$ ipython --no-banner

In [1]: import numpy as np

In [2]: np.set_printoptions(precision=2, suppress=True, linewidth=120, floatmode="fixed")

In [3]: mat = np.loadtxt("layer14.csv", delimiter=",")

In [4]: print(mat)
[[0.00 1.00 0.00 1.00]
 [1.00 0.00 1.00 1.00]
 [0.00 1.00 0.00 1.00]
 [1.00 1.00 1.00 0.00]]

In [5]: # rows and columns are dependent

In [6]: print((mat + mat.T) / 2)
[[0.00 1.00 0.00 1.00]
 [1.00 0.00 1.00 1.00]
 [0.00 1.00 0.00 1.00]
 [1.00 1.00 1.00 0.00]]

In [7]: print(mat @ mat)
[[2.00 1.00 2.00 1.00]
 [1.00 3.00 1.00 2.00]
 [2.00 1.00 2.00 1.00]
 [1.00 2.00 1.00 3.00]]

In [8]: print((mat - mat.T) / 2)
[[0.00 0.00 0.00 0.00]
 [0.00 0.00 0.00 0.00]
 [0.00 0.00 0.00 0.00]
 [0.00 0.00 0.00 0.00]]

In [9]: print(np.allclose(mat @ mat.T, mat.T @ mat))
True

In [10]: print(np.round(np.sort(np.abs(np.linalg.eigvals(mat))), 2) + 0)
[0.00 1.00 1.56 2.56]

In [11]: A2 = np.array([[1, 3], [0, -3], [0, 3], [-3, -2]])

In [12]: print(np.linalg.matrix_rank(mat @ A2))
2

In [13]: print(np.vstack([mat, A2.T]).shape)
(6, 4)

In [14]: print(np.einsum("ik,kj->ji", mat, A2))
[[-3.00 -2.00 -3.00  1.00]
 [-5.00  4.00 -5.00  3.00]]

In [15]: print(np.einsum("ik,kj->ij", mat, A2))
[[-3.00 -5.00]
 [-2.00  4.00]
 [-3.00 -5.00]
 [ 1.00  3.00]]

In [16]: print(np.einsum("ij->j", mat))
[2.00 3.00 2.00 3.00]

In [17]: A2 @ mat
---------------------------------------------------------------------------
ValueError                                Traceback (most recent call last)
Cell In[17], line 1
----> 1 A2 @ mat

ValueError: matmul: Input operand 1 has a mismatch in its core dimension 0, with gufunc signature (n?,k),(k,m?)->(n?,m?) (size 4 is different from 2)

In [18]: M = np.load("out17.npy")

In [19]: print(M)
[[4.00 0.00 0.00 0.00 3.00]
 [0.00 4.00 3.00 3.00 0.00]
 [0.00 3.00 4.00 3.00 0.00]
 [0.00 3.00 3.00 4.00 0.00]
 [3.00 0.00 0.00 0.00 4.00]]

In [20]: print(M[4] @ M[1])
0.0

In [21]: print(round(np.linalg.norm(M, 2), 2))
10.0

In [22]: print(round(float(np.linalg.norm(M[4] - M[1])), 2))
7.68

In [23]: print(round(float(np.linalg.norm(M) ** 2 / np.linalg.norm(M, 2) ** 2), 2))
1.52

In [24]: print(np.linalg.norm(M, axis=0))
[5.00 5.83 5.83 5.83 5.00]

In [25]: print(np.linalg.norm(M, axis=1).argmax())
1

In [26]: vals, vecs = np.linalg.eig(M)

In [27]: print(vals)
[ 7.00  1.00  1.00 10.00  1.00]

In [28]: print(np.sort(np.linalg.eigvals(M.T)))
[ 1.00  1.00  1.00  7.00 10.00]

In [29]: print(np.round(M @ vecs[:, 0] - vals[0] * vecs[:, 0], 2) + 0)
[0.00 0.00 0.00 0.00 0.00]

In [30]: print(np.sort(np.linalg.eigvals(np.linalg.inv(M))))
[0.10 0.14 1.00 1.00 1.00]

In [31]: m1 = np.load("test18.npy")

In [32]: print(m1.round(2) + 0)
[[-0.94  0.38 -0.16 -0.14  0.72  0.06  0.30]
 [ 0.38 -0.25  0.19  0.91  0.64  0.07 -0.88]
 [-0.16  0.19 -1.58  0.26 -0.91 -0.47 -0.02]
 [-0.14  0.91  0.26 -1.25  0.05  0.00  0.06]
 [ 0.72  0.64 -0.91  0.05  0.74  1.24  0.14]
 [ 0.06  0.07 -0.47  0.00  1.24 -1.33  0.16]
 [ 0.30 -0.88 -0.02  0.06  0.14  0.16  1.61]]

In [33]: # rows and columns are dependent

In [34]: u, r1 = m1[1], m1[6]

In [35]: print(round(float(u @ r1), 2))
-0.92

In [36]: print(np.round(u @ u, 2))
2.26

In [37]: pr = (u @ r1) / (u @ u) * u

In [38]: print(r1 - pr)
[ 0.46 -0.98  0.06  0.43  0.40  0.19  1.25]

In [39]: print(np.linalg.matrix_rank(np.outer(u, r1)))
1

In [40]: print(np.linalg.cond(m1) > 100)
True

In [41]: vals, vecs = np.linalg.eigh(m1)

In [42]: print((vals > 1e-8).sum(), (vals < -1e-8).sum())
2 4

In [43]: print(np.round(np.linalg.eigvalsh(m1 + 2 * np.eye(7)), 2) + 0)
[0.00 0.00 0.00 1.00 2.00 4.00 4.00]

In [44]: print(np.round(vecs.T @ vecs, 2) + 0)
[[1.00 0.00 0.00 0.00 0.00 0.00 0.00]
 [0.00 1.00 0.00 0.00 0.00 0.00 0.00]
 [0.00 0.00 1.00 0.00 0.00 0.00 0.00]
 [0.00 0.00 0.00 1.00 0.00 0.00 0.00]
 [0.00 0.00 0.00 0.00 1.00 0.00 0.00]
 [0.00 0.00 0.00 0.00 0.00 1.00 0.00]
 [0.00 0.00 0.00 0.00 0.00 0.00 1.00]]

In [45]: print(np.round(vecs.T @ m1 @ vecs, 2) + 0)
[[-2.00  0.00  0.00  0.00  0.00  0.00  0.00]
 [ 0.00 -2.00  0.00  0.00  0.00  0.00  0.00]
 [ 0.00  0.00 -2.00  0.00  0.00  0.00  0.00]
 [ 0.00  0.00  0.00 -1.00  0.00  0.00  0.00]
 [ 0.00  0.00  0.00  0.00  0.00  0.00  0.00]
 [ 0.00  0.00  0.00  0.00  0.00  2.00  0.00]
 [ 0.00  0.00  0.00  0.00  0.00  0.00  2.00]]

In [46]: print(vals.round(2) + 0)
[-2.00 -2.00 -2.00 -1.00  0.00  2.00  2.00]

In [47]: print(round(float(vals.sum()), 2), round(np.trace(m1), 2))
-3.0 -3.0

In [48]: print(np.round(np.linalg.svd(m1, compute_uv=False), 2) + 0)
[2.00 2.00 2.00 2.00 2.00 1.00 0.00]
